In [1]: import numpy as np

In [2]: np.set_printoptions(precision=3, suppress=True, linewidth=140)

In [3]: other = np.array([[-8, 7, 6, 8], [-1, 2, 2, 3], [5, 0, -8, 7], [-7, -1, 1, 0]])

In [4]: data = other - other.T

In [5]: data
Out[5]: 
array([[  0,   8,   1,  15],
       [ -8,   0,   2,   4],
       [ -1,  -2,   0,   6],
       [-15,  -4,  -6,   0]])

In [6]: # skew, so no eigenvalue has a real part

In [7]: np.allclose(data, data.T)
Out[7]: False

In [8]: np.allclose(data @ data.T, data.T @ data)
Out[8]: True

In [9]: np.trace(data)
Out[9]: np.int64(0)

In [10]: np.linalg.matrix_power(data, 2)
Out[10]: 
array([[-290,  -62,  -74,   38],
       [ -62,  -84,  -32, -108],
       [ -74,  -32,  -41,  -23],
       [  38, -108,  -23, -277]])

In [11]: x0 = np.array([2, 1, 3, 1])

In [12]: x0 @ data @ x0
Out[12]: np.int64(0)

In [13]: np.round(np.linalg.eigvals(data).real, 3) + 0
Out[13]: array([0., 0., 0., 0.])

In [14]: q = np.linalg.solve(np.eye(4) - data, np.eye(4) + data)

In [15]: np.round(q @ q.T, 3) + 0
Out[15]: 
array([[1., 0., 0., 0.],
       [0., 1., 0., 0.],
       [0., 0., 1., 0.],
       [0., 0., 0., 1.]])

In [16]: other = np.array([[-2, 3, -2], [1, -3, 2], [3, 2, -1], [-3, 1, 2]])

In [17]: np.einsum("ij,ij->i", data, data)
Out[17]: array([290,  84,  41, 277])

In [18]: np.einsum("ij->j", data)
Out[18]: array([-24,   2,  -3,  25])

In [19]: J = np.load("case19.npy")

In [20]: J
Out[20]: 
array([[ 0,  0,  0,  1,  0,  3,  1,  0],
       [ 0, -2,  0,  0,  3,  0,  3,  0],
       [ 0,  0,  0,  0,  0,  0,  0,  3],
       [ 0,  0,  0,  1,  3,  1,  0, -1],
       [ 3,  0,  0,  0,  2,  0,  0, -2],
       [ 0,  0, -2,  0,  0,  0,  0,  0]])

In [21]: x0 = np.array([-3, 1, 3, -2, 2, 3, 0, -1])

In [22]: h = np.maximum(J @ x0, 0)

In [23]: np.maximum(J @ (3 * x0), 0)
Out[23]: array([21, 12,  0, 24,  0,  0])

In [24]: np.flatnonzero(h > 1e-9)
Out[24]: array([0, 1, 3])

In [25]: K = np.load("x.npy")

In [26]: K
Out[26]: 
array([[-3,  0,  0,  0,  0,  0],
       [ 0, -3,  0,  0,  0,  0],
       [ 0,  0, -1,  0,  0,  0],
       [ 0,  0,  0,  2,  0,  0],
       [ 0,  0,  0,  0, -2,  0],
       [ 0,  0,  0,  0,  0, -1]])

In [27]: rng = np.random.default_rng(6996)

In [28]: lab = rng.permutation(6)

In [29]: lab
Out[29]: array([4, 3, 1, 0, 2, 5])

In [30]: other = K[lab][:, lab]

In [31]: np.round(np.linalg.det(other), 3), round(np.linalg.det(K[lab]), 3)
Out[31]: (np.float64(-36.0), np.float64(-36.0))

In [32]: other
Out[32]: 
array([[-2,  0,  0,  0,  0,  0],
       [ 0,  2,  0,  0,  0,  0],
       [ 0,  0, -3,  0,  0,  0],
       [ 0,  0,  0, -3,  0,  0],
       [ 0,  0,  0,  0, -1,  0],
       [ 0,  0,  0,  0,  0, -1]])

In [33]: F = np.load("dump.npy")

In [34]: F
Out[34]: 
array([[3., 2., 0., 0., 0., 0.],
       [2., 5., 2., 0., 0., 0.],
       [0., 2., 2., 2., 0., 0.],
       [0., 0., 2., 0., 2., 0.],
       [0., 0., 0., 2., 2., 2.],
       [0., 0., 0., 0., 2., 1.]])

In [35]: q, r_ = np.linalg.qr(F)

In [36]: np.abs(np.diag(r_))
Out[36]: array([3.606, 3.648, 2.14 , 2.539, 2.685, 0.25 ])

In [37]: np.trace(q @ q.T)
Out[37]: np.float64(6.0)
